% python3 -q
>>> import numpy as np
>>> import numpy.linalg as la
>>> np.set_printoptions(precision=2, suppress=True, linewidth=140)
>>> other = np.array([[-8, 7, 0, 6, 9, -7, -4, -7, 9, 5, -5],
...     [6, 3, 2, 4, 2, -4, -9, -5, -1, 4, -7],
...     [-4, 6, 9, 1, -6, 4, -4, 0, 5, -9, 0],
...     [-2, 3, -2, 4, 4, 6, -3, -8, 9, -5, 6],
...     [-7, 8, -1, -7, 6, 4, 5, 7, -5, 2, 8],
...     [1, 7, 9, 0, -1, -6, 4, -2, -2, 9, -3],
...     [-6, -5, -9, -8, 7, -7, -2, 6, 7, -9, 4],
...     [-1, -7, -7, 4, 0, -9, 3, -1, -7, -4, -3],
...     [-2, 7, 9, 2, 2, -7, -2, -8, 0, -7, -9],
...     [-2, 5, -5, -1, 2, -3, 7, 2, 1, -8, -4],
...     [7, 9, -8, 2, -4, 4, -7, 2, 2, 9, -8]])
>>> W0 = np.triu(other, 1)
>>> print(W0)
[[ 0  7  0  6  9 -7 -4 -7  9  5 -5]
 [ 0  0  2  4  2 -4 -9 -5 -1  4 -7]
 [ 0  0  0  1 -6  4 -4  0  5 -9  0]
 [ 0  0  0  0  4  6 -3 -8  9 -5  6]
 [ 0  0  0  0  0  4  5  7 -5  2  8]
 [ 0  0  0  0  0  0  4 -2 -2  9 -3]
 [ 0  0  0  0  0  0  0  6  7 -9  4]
 [ 0  0  0  0  0  0  0  0 -7 -4 -3]
 [ 0  0  0  0  0  0  0  0  0 -7 -9]
 [ 0  0  0  0  0  0  0  0  0  0 -4]
 [ 0  0  0  0  0  0  0  0  0  0  0]]
>>> U, s, VT = la.svd(W0, full_matrices=False)
>>> print(np.round(VT @ VT.T, 2) + 0)
[[1. 0. 0. 0. 0. 0. 0. 0. 0. 0. 0.]
 [0. 1. 0. 0. 0. 0. 0. 0. 0. 0. 0.]
 [0. 0. 1. 0. 0. 0. 0. 0. 0. 0. 0.]
 [0. 0. 0. 1. 0. 0. 0. 0. 0. 0. 0.]
 [0. 0. 0. 0. 1. 0. 0. 0. 0. 0. 0.]
 [0. 0. 0. 0. 0. 1. 0. 0. 0. 0. 0.]
 [0. 0. 0. 0. 0. 0. 1. 0. 0. 0. 0.]
 [0. 0. 0. 0. 0. 0. 0. 1. 0. 0. 0.]
 [0. 0. 0. 0. 0. 0. 0. 0. 1. 0. 0.]
 [0. 0. 0. 0. 0. 0. 0. 0. 0. 1. 0.]
 [0. 0. 0. 0. 0. 0. 0. 0. 0. 0. 1.]]
>>> print(np.round(U.T @ W0 @ VT.T, 2) + 0)
[[26.09  0.    0.    0.    0.    0.    0.    0.    0.    0.    0.  ]
 [ 0.   22.8   0.    0.    0.    0.    0.    0.    0.    0.    0.  ]
 [ 0.    0.   17.08  0.    0.    0.    0.    0.    0.    0.    0.  ]
 [ 0.    0.    0.   10.98  0.    0.    0.    0.    0.    0.    0.  ]
 [ 0.    0.    0.    0.    8.22  0.    0.    0.    0.    0.    0.  ]
 [ 0.    0.    0.    0.    0.    7.32  0.    0.    0.    0.    0.  ]
 [ 0.    0.    0.    0.    0.    0.    4.36  0.    0.    0.    0.  ]
 [ 0.    0.    0.    0.    0.    0.    0.    3.27  0.    0.    0.  ]
 [ 0.    0.    0.    0.    0.    0.    0.    0.    0.76  0.    0.  ]
 [ 0.    0.    0.    0.    0.    0.    0.    0.    0.    0.01  0.  ]
 [ 0.    0.    0.    0.    0.    0.    0.    0.    0.    0.    0.  ]]
>>> print(np.round(U.T @ U, 2) + 0)
[[1. 0. 0. 0. 0. 0. 0. 0. 0. 0. 0.]
 [0. 1. 0. 0. 0. 0. 0. 0. 0. 0. 0.]
 [0. 0. 1. 0. 0. 0. 0. 0. 0. 0. 0.]
 [0. 0. 0. 1. 0. 0. 0. 0. 0. 0. 0.]
 [0. 0. 0. 0. 1. 0. 0. 0. 0. 0. 0.]
 [0. 0. 0. 0. 0. 1. 0. 0. 0. 0. 0.]
 [0. 0. 0. 0. 0. 0. 1. 0. 0. 0. 0.]
 [0. 0. 0. 0. 0. 0. 0. 1. 0. 0. 0.]
 [0. 0. 0. 0. 0. 0. 0. 0. 1. 0. 0.]
 [0. 0. 0. 0. 0. 0. 0. 0. 0. 1. 0.]
 [0. 0. 0. 0. 0. 0. 0. 0. 0. 0. 1.]]
